$ python3 -q
>>> import numpy as np
>>> from numpy import linalg as LA
>>> np.set_printoptions(precision=2, suppress=True, linewidth=200, sign=" ")
>>> u = np.array([1, 7, 1, 5]) + 0.5
>>> K = np.eye(4) - 2 * np.outer(u, u) / (u @ u)
>>> K
array([[ 0.95, -0.25, -0.05, -0.18],
       [-0.25, -0.24, -0.25, -0.91],
       [-0.05, -0.25,  0.95, -0.18],
       [-0.18, -0.91, -0.18,  0.34]])
>>> # symmetric, so the eigenvalues are real
>>> left, sv, Vh = LA.svd(K, full_matrices=False)
>>> np.round(Vh @ Vh.T, 2) + 0
array([[ 1.,  0.,  0.,  0.],
       [ 0.,  1.,  0.,  0.],
       [ 0.,  0.,  1.,  0.],
       [ 0.,  0.,  0.,  1.]])
>>> np.allclose(left * sv @ Vh, K)
True
>>> sv
array([ 1.,  1.,  1.,  1.])
>>> print(left.shape, sv.shape, Vh.shape)
(4, 4) (4,) (4, 4)
>>> np.round(left.T @ K @ Vh.T, 2) + 0
array([[ 1.,  0.,  0.,  0.],
       [ 0.,  1.,  0.,  0.],
       [ 0.,  0.,  1.,  0.],
       [ 0.,  0.,  0.,  1.]])
>>> sv / sv[0]
array([ 1.,  1.,  1.,  1.])
>>> M2 = LA.inv(K)
>>> np.round(K @ M2, 2) + 0
array([[ 1.,  0.,  0.,  0.],
       [ 0.,  1.,  0.,  0.],
       [ 0.,  0.,  1.,  0.],
       [ 0.,  0.,  0.,  1.]])
>>> round(float(LA.slogdet(K)[0]), 2)
-1.0
>>> np.allclose(M2, K.T)
True
>>> K.reshape(2, -1)
array([[ 0.95, -0.25, -0.05, -0.18, -0.25, -0.24, -0.25, -0.91],
       [-0.05, -0.25,  0.95, -0.18, -0.18, -0.91, -0.18,  0.34]])
>>> K.reshape(-1, 2)
array([[ 0.95, -0.25],
       [-0.05, -0.18],
       [-0.25, -0.24],
       [-0.25, -0.91],
       [-0.05, -0.25],
       [ 0.95, -0.18],
       [-0.18, -0.91],
       [-0.18,  0.34]])
>>> blk = K.reshape(4, 2, -1)
>>> blk.transpose(1, 0, 2)
array([[[ 0.95, -0.25],
        [-0.25, -0.24],
        [-0.05, -0.25],
        [-0.18, -0.91]],

       [[-0.05, -0.18],
        [-0.25, -0.91],
        [ 0.95, -0.18],
        [-0.18,  0.34]]])
>>> np.einsum("ihd,jhd->hij", blk, blk).shape
(2, 4, 4)
>>> print(blk.shape)
(4, 2, 2)
>>> O = K.astype(float).copy()
>>> for j in range(4):
...     O[:, j] -= O[:, :j] @ (O[:, :j].T @ O[:, j])
...     O[:, j] /= LA.norm(O[:, j])
... 
>>> np.round(O.T @ K, 2) + 0
array([[ 1.,  0.,  0.,  0.],
       [ 0.,  1.,  0.,  0.],
       [ 0.,  0.,  1.,  0.],
       [ 0.,  0.,  0.,  1.]])
>>> J = np.diag(np.array([6, 2, 2, 4, 1, 6]))
>>> J
array([[ 6,  0,  0,  0,  0,  0],
       [ 0,  2,  0,  0,  0,  0],
       [ 0,  0,  2,  0,  0,  0],
       [ 0,  0,  0,  4,  0,  0],
       [ 0,  0,  0,  0,  1,  0],
       [ 0,  0,  0,  0,  0,  6]])
>>> # triangular, det is the product of the diagonal
>>> J @ J
array([[ 36,   0,   0,   0,   0,   0],
       [  0,   4,   0,   0,   0,   0],
       [  0,   0,   4,   0,   0,   0],
       [  0,   0,   0,  16,   0,   0],
       [  0,   0,   0,   0,   1,   0],
       [  0,   0,   0,   0,   0,  36]])
>>> np.allclose(J, J.T)
True
>>> print(np.sort(np.abs(LA.eigvals(J))))
[ 1.  2.  2.  4.  6.  6.]
>>> print((J + J.T) / 2)
[[ 6.  0.  0.  0.  0.  0.]
 [ 0.  2.  0.  0.  0.  0.]
 [ 0.  0.  2.  0.  0.  0.]
 [ 0.  0.  0.  4.  0.  0.]
 [ 0.  0.  0.  0.  1.  0.]
 [ 0.  0.  0.  0.  0.  6.]]
>>> round(np.abs(LA.eigvals(J)).max(), 2)
np.float64(6.0)
>>> np.sort(LA.eigvals(J).real)
array([ 1.,  2.,  2.,  4.,  6.,  6.])
>>> print((J != 0).astype(int))
[[ 1  0  0  0  0  0]
 [ 0  1  0  0  0  0]
 [ 0  0  1  0  0  0]
 [ 0  0  0  1  0  0]
 [ 0  0  0  0  1  0]
 [ 0  0  0  0  0  1]]
>>> np.round(LA.det(J), 2)
np.float64(576.0)
>>> print(np.flatnonzero(LA.matrix_power((J != 0) + (J.T != 0) + np.eye(6), 6)[4]))
[ 4]
